% ipython --no-banner

In [1]: import numpy as np

In [2]: import numpy.linalg as la

In [3]: np.set_printoptions(precision=2, suppress=True, linewidth=140)

In [4]: rng = np.random.default_rng(33)

In [5]: th = np.sort(rng.uniform(-2, 2, 29))

In [6]: A = np.c_[th, th ** 2, th ** 3] @ np.array([[0, 3, 0, 3, 3], [3, 2, 0, 2, 3], [0, 3, 3, 3, 3]])

In [7]: A.round(2) + 0
Out[7]: 
array([[ 11.27, -20.15, -21.85, -20.15, -16.39],
       [ 11.03, -19.55, -21.15, -19.55, -15.88],
       [  9.74, -16.46, -17.55, -16.46, -13.21],
       [  8.8 , -14.33, -15.06, -14.33, -11.4 ],
       [  7.19, -10.99, -11.14, -10.99,  -8.59],
       [  4.26,  -5.81,  -5.08,  -5.81,  -4.39],
       [  4.05,  -5.49,  -4.7 ,  -5.49,  -4.14],
       [  3.19,  -4.26,  -3.3 ,  -4.26,  -3.2 ],
       [  3.06,  -4.08,  -3.09,  -4.08,  -3.06],
       [  2.97,  -3.96,  -2.96,  -3.96,  -2.97],
       [  2.9 ,  -3.87,  -2.85,  -3.87,  -2.9 ],
       [  1.98,  -2.73,  -1.61,  -2.73,  -2.07],
       [  1.19,  -1.84,  -0.75,  -1.84,  -1.45],
       [  0.95,  -1.59,  -0.54,  -1.59,  -1.27],
       [  0.47,  -1.06,  -0.19,  -1.06,  -0.9 ],
       [  0.45,  -1.03,  -0.17,  -1.03,  -0.88],
       [  0.22,  -0.73,  -0.06,  -0.73,  -0.65],
       [  0.15,  -0.61,  -0.03,  -0.61,  -0.56],
       [  0.01,   0.2 ,   0.  ,   0.2 ,   0.21],
       [  0.03,   0.34,   0.  ,   0.34,   0.35],
       [  0.09,   0.59,   0.02,   0.59,   0.62],
       [  0.23,   1.03,   0.06,   1.03,   1.11],
       [  0.38,   1.45,   0.13,   1.45,   1.58],
       [  3.15,   8.42,   3.24,   8.42,   9.47],
       [  3.57,   9.54,   3.89,   9.54,  10.73],
       [  4.43,  11.97,   5.38,  11.97,  13.44],
       [  7.99,  23.28,  13.05,  23.28,  25.94],
       [  8.97,  26.67,  15.5 ,  26.67,  29.66],
       [  9.3 ,  27.85,  16.37,  27.85,  30.95]])

In [8]: np.allclose(A[:-1].T @ la.lstsq(A[:-1].T, A[-1])[0], A[-1])
Out[8]: True

In [9]: print(np.abs(np.diag(la.qr(A)[1])) > 1e-9)
[ True  True  True False False]

In [10]: la.lstsq(A[:-1].T, A[-1])[2]
Out[10]: np.int32(3)

In [11]: np.round(A @ la.pinv(A) @ A, 2) + 0
Out[11]: 
array([[ 11.27, -20.15, -21.85, -20.15, -16.39],
       [ 11.03, -19.55, -21.15, -19.55, -15.88],
       [  9.74, -16.46, -17.55, -16.46, -13.21],
       [  8.8 , -14.33, -15.06, -14.33, -11.4 ],
       [  7.19, -10.99, -11.14, -10.99,  -8.59],
       [  4.26,  -5.81,  -5.08,  -5.81,  -4.39],
       [  4.05,  -5.49,  -4.7 ,  -5.49,  -4.14],
       [  3.19,  -4.26,  -3.3 ,  -4.26,  -3.2 ],
       [  3.06,  -4.08,  -3.09,  -4.08,  -3.06],
       [  2.97,  -3.96,  -2.96,  -3.96,  -2.97],
       [  2.9 ,  -3.87,  -2.85,  -3.87,  -2.9 ],
       [  1.98,  -2.73,  -1.61,  -2.73,  -2.07],
       [  1.19,  -1.84,  -0.75,  -1.84,  -1.45],
       [  0.95,  -1.59,  -0.54,  -1.59,  -1.27],
       [  0.47,  -1.06,  -0.19,  -1.06,  -0.9 ],
       [  0.45,  -1.03,  -0.17,  -1.03,  -0.88],
       [  0.22,  -0.73,  -0.06,  -0.73,  -0.65],
       [  0.15,  -0.61,  -0.03,  -0.61,  -0.56],
       [  0.01,   0.2 ,   0.  ,   0.2 ,   0.21],
       [  0.03,   0.34,   0.  ,   0.34,   0.35],
       [  0.09,   0.59,   0.02,   0.59,   0.62],
       [  0.23,   1.03,   0.06,   1.03,   1.11],
       [  0.38,   1.45,   0.13,   1.45,   1.58],
       [  3.15,   8.42,   3.24,   8.42,   9.47],
       [  3.57,   9.54,   3.89,   9.54,  10.73],
       [  4.43,  11.97,   5.38,  11.97,  13.44],
       [  7.99,  23.28,  13.05,  23.28,  25.94],
       [  8.97,  26.67,  15.5 ,  26.67,  29.66],
       [  9.3 ,  27.85,  16.37,  27.85,  30.95]])
